% python3 -q
>>> import numpy as np
>>> import numpy.linalg as la
>>> np.set_printoptions(precision=2, suppress=True, linewidth=120)
>>> tidy = lambda a: np.round(a, 2) + 0
>>> u = np.array([6, 6, -6, 8])
>>> J = np.array([np.roll(u, i) for i in range(4)])
>>> J
array([[ 6,  6, -6,  8],
       [ 8,  6,  6, -6],
       [-6,  8,  6,  6],
       [ 6, -6,  8,  6]])
>>> out = la.inv(J)
>>> tidy(la.det(J) * out)
array([[-1176., -1232.,  1176.,  -840.],
       [ -840., -1176., -1232.,  1176.],
       [ 1176.,  -840., -1176., -1232.],
       [-1232.,  1176.,  -840., -1176.]])
>>> tidy(la.inv(out))
array([[ 6.,  6., -6.,  8.],
       [ 8.,  6.,  6., -6.],
       [-6.,  8.,  6.,  6.],
       [ 6., -6.,  8.,  6.]])
>>> (np.abs(out) > 1e-9).astype(int)
array([[1, 1, 1, 1],
       [1, 1, 1, 1],
       [1, 1, 1, 1],
       [1, 1, 1, 1]])
>>> tidy(J @ out)
array([[1., 0., 0., 0.],
       [0., 1., 0., 0.],
       [0., 0., 1., 0.],
       [0., 0., 0., 1.]])
>>> x = np.array([1, 1, 0, 0])
>>> target = J @ x
>>> b, lr = np.zeros(4), 1 / la.norm(J, 2) ** 2
>>> for i in range(60):
...     b -= lr * J.T @ (J @ b - target)
...     if i % 10 == 0: print(i, round(la.norm(J @ b - target), 2))
... 
0 2.98
10 0.0
20 0.0
30 0.0
40 0.0
50 0.0
>>> tidy(b)
array([1., 1., 0., 0.])
>>> tidy(la.cond(J))
np.float64(1.15)
>>> x = np.array([-3, 0, 3, 1])
>>> target = J @ x
>>> target
array([-28, -12,  42,  12])
>>> tidy(la.solve(J, target))
array([-3.,  0.,  3.,  1.])
>>> tidy(la.solve(J, -2 * target))
array([ 6.,  0., -6., -2.])
>>> J.ravel(order="F")
array([ 6,  8, -6,  6,  6,  6,  8, -6, -6,  6,  6,  8,  8, -6,  6,  6])
>>> blk = J.reshape(4, 2, -1)
>>> np.einsum("ihd,ihd->ih", blk, blk)
array([[ 72, 100],
       [100,  72],
       [100,  72],
       [ 72, 100]])
>>> blk.transpose(1, 0, 2)
array([[[ 6,  6],
        [ 8,  6],
        [-6,  8],
        [ 6, -6]],

       [[-6,  8],
        [ 6, -6],
        [ 6,  6],
        [ 8,  6]]])
>>> E = np.array([[-0.95, 0.0, 2.0, -1.0],
...     [-1.0, 3.05, 0.0, 2.0],
...     [3.0, -3.0, -0.95, 1.0],
...     [-1.0, 0.0, 2.0, -0.95]])
>>> u, r1 = E[2], E[0]
>>> tidy(u @ u)
np.float64(19.9)
>>> u @ r1
np.float64(-5.75)
>>> pr = (u @ r1) / (u @ u) * u
>>> tidy((r1 - pr) @ u)
np.float64(0.0)
>>> la.matrix_rank(np.outer(u, r1))
np.int64(1)
>>> tidy(r1 - pr)
array([-0.08, -0.87,  1.73, -0.71])
>>> rng = np.random.default_rng(989477)
>>> z = rng.permutation(4)
>>> z
array([0, 1, 2, 3])
>>> out = E[z][:, z]
>>> tidy(np.trace(out))
np.float64(0.2)
>>> np.diag(out)
array([-0.95,  3.05, -0.95, -0.95])
>>> tidy(la.det(out)), tidy(la.det(E[z]))
(np.float64(-1.24), np.float64(-1.24))
>>> z = rng.permutation(4)
>>> out = E[:, z] * rng.choice([-1, 1], 4)
>>> out
array([[-0.95, -0.  , -1.  ,  2.  ],
       [-1.  , -3.05,  2.  ,  0.  ],
       [ 3.  ,  3.  ,  1.  , -0.95],
       [-1.  , -0.  , -0.95,  2.  ]])
>>> U, _, vt = la.svd(E.T @ out)
>>> tidy(U @ vt)
array([[ 1.,  0.,  0.,  0.],
       [ 0., -1.,  0.,  0.],
       [ 0.,  0.,  0.,  1.],
       [ 0.,  0.,  1.,  0.]])
>>> tidy(la.lstsq(E, out)[0])
array([[ 1.,  0.,  0.,  0.],
       [ 0., -1.,  0.,  0.],
       [ 0.,  0.,  0.,  1.],
       [ 0.,  0.,  1.,  0.]])
>>> z
array([0, 1, 3, 2])
>>> X = np.loadtxt("a.csv", delimiter=",")
>>> X
array([[ 1.23,  0.03,  0.66, -3.3 ,  2.22, -0.09],
       [-0.23,  0.07,  0.14,  1.2 , -0.62,  0.19],
       [ 0.6 ,  0.06,  0.48, -1.26,  0.96,  0.06],
       [-2.17, -0.93, -4.22, -0.94, -1.54, -1.85],
       [-1.55, -0.31, -1.78,  2.06, -2.06, -0.51],
       [ 2.26,  0.66,  3.32, -1.4 ,  2.44,  1.22]])
>>> # rank 2
>>> U, sig, vt = la.svd(X)
>>> tidy(sig)
array([8.5 , 4.58, 0.  , 0.  , 0.  , 0.  ])
>>> np.argmax(sig[:-1] / (sig[1:] + 1e-6)) + 1
np.int64(2)
>>> out = U[:, :2] @ np.diag(sig[:2]) @ vt[:2]
>>> tidy(la.norm(X - out) / la.norm(X))
np.float64(0.0)
>>> tidy(out)
array([[ 1.23,  0.03,  0.66, -3.3 ,  2.22, -0.09],
       [-0.23,  0.07,  0.14,  1.2 , -0.62,  0.19],
       [ 0.6 ,  0.06,  0.48, -1.26,  0.96,  0.06],
       [-2.17, -0.93, -4.22, -0.94, -1.54, -1.85],
       [-1.55, -0.31, -1.78,  2.06, -2.06, -0.51],
       [ 2.26,  0.66,  3.32, -1.4 ,  2.44,  1.22]])
>>> W0 = np.loadtxt("mat.csv", delimiter=",")
>>> W0
array([[-0.34, -0.68, -0.06,  0.24, -0.24],
       [-0.61, -0.94, -1.  ,  0.97,  1.  ],
       [-1.  , -0.96, -0.84,  0.94,  0.96],
       [-0.63,  0.58,  0.94, -0.21,  0.09],
       [-0.98, -1.  , -0.98,  0.98, -0.23],
       [ 0.91, -0.62, -1.  ,  0.35,  0.24],
       [ 0.1 ,  0.43, -0.13, -0.03,  0.35],
       [-1.  ,  0.6 ,  0.99,  0.45,  0.92],
       [-0.79, -0.84, -0.46,  0.58,  0.31],
       [ 0.74, -0.49, -0.57,  0.  , -0.48],
       [ 0.96,  0.99,  0.29, -0.85, -0.19],
       [-0.99, -0.99, -0.44,  0.91,  0.58],
       [ 0.74,  0.21, -0.05, -0.39, -0.6 ],
       [ 0.08, -0.58, -0.62,  0.15, -0.25],
       [ 0.88, -0.31, -0.56, -0.35, -0.79],
       [-0.75, -0.3 ,  0.12,  0.24,  0.27],
       [-0.21,  0.47,  0.56, -0.1 ,  0.23],
       [-0.82,  0.  ,  0.32,  0.29,  0.58],
       [-0.86, -1.  , -1.  ,  0.93,  0.67],
       [ 0.91,  0.06, -0.89, -0.24, -0.39],
       [-0.52,  0.7 , -0.81,  0.38,  0.94],
       [ 0.8 ,  0.88,  0.86, -0.7 , -0.56],
       [-0.41, -0.24, -0.99,  0.61,  0.9 ],
       [ 0.86,  0.15, -0.99,  0.13,  0.49],
       [-0.95, -0.81, -0.84,  0.75,  0.81],
       [ 0.5 ,  0.47,  0.18, -0.17,  0.07],
       [-1.  , -0.9 , -0.97,  0.99,  1.  ],
       [ 0.89,  0.6 , -0.74, -0.41, -0.24],
       [ 0.96,  0.93, -0.56, -0.64, -0.02],
       [ 0.97,  1.  ,  0.82, -0.92, -0.07],
       [ 0.59,  0.74,  0.92, -0.65, -0.71]])
>>> cov = np.cov(W0, rowvar=False)
>>> np.argsort(-W0.std(axis=0).round(6), kind="stable")
array([0, 1, 2, 3, 4])
>>> tidy(cov)
array([[ 0.63,  0.32,  0.07, -0.39, -0.31],
       [ 0.32,  0.5 ,  0.32, -0.35, -0.13],
       [ 0.07,  0.32,  0.48, -0.24, -0.12],
       [-0.39, -0.35, -0.24,  0.34,  0.24],
       [-0.31, -0.13, -0.12,  0.24,  0.31]])
>>> tidy(W0.std(axis=0))
array([0.78, 0.69, 0.68, 0.58, 0.55])
>>> np.median(W0, axis=0)
array([-0.21,  0.  , -0.56,  0.15,  0.23])
>>> tidy(np.polyfit(W0[:, 0], W0[:, 4], 1))
array([-0.49,  0.17])
>>> x = np.ones(5)
>>> for _ in range(7):
...     x = cov @ x
...     x /= la.norm(x)
...     print(round(x @ cov @ x, 2))
... 
1.27
1.46
1.48
1.49
1.49
1.49
1.49
>>> tidy(x)
array([ 0.55,  0.5 ,  0.34, -0.48, -0.33])
>>> Q, V = la.qr(W0[:, :1])[0], la.qr(W0[:, 1:])[0]
>>> sig = la.svd(Q.T @ V, compute_uv=False)
>>> tidy(np.degrees(np.arccos(sig.clip(0, 1))))
array([19.92])
>>> M = np.load("block19.npy")
>>> M
array([[3.3, 3. , 3. , 1. , 0. , 1. ],
       [2. , 2.3, 1. , 2. , 1. , 0. ],
       [2. , 0. , 0.3, 2. , 3. , 0. ],
       [1. , 3. , 2. , 2.3, 3. , 1. ],
       [2. , 0. , 1. , 3. , 1.3, 1. ],
       [3. , 3. , 3. , 1. , 0. , 1.3]])
>>> round(np.log10(la.cond(M)))
2
>>> tidy(np.abs(la.svd(M)[2][-1]))
array([0.21, 0.23, 0.66, 0.16, 0.04, 0.67])
>>> la.matrix_rank(M, rtol=0.1)
np.int64(5)
>>> tidy(la.norm(M, 2) / la.norm(M))
np.float64(0.88)
>>> np.argsort(-la.norm(M, axis=0).round(6), kind="stable")[:3]
array([0, 1, 3])
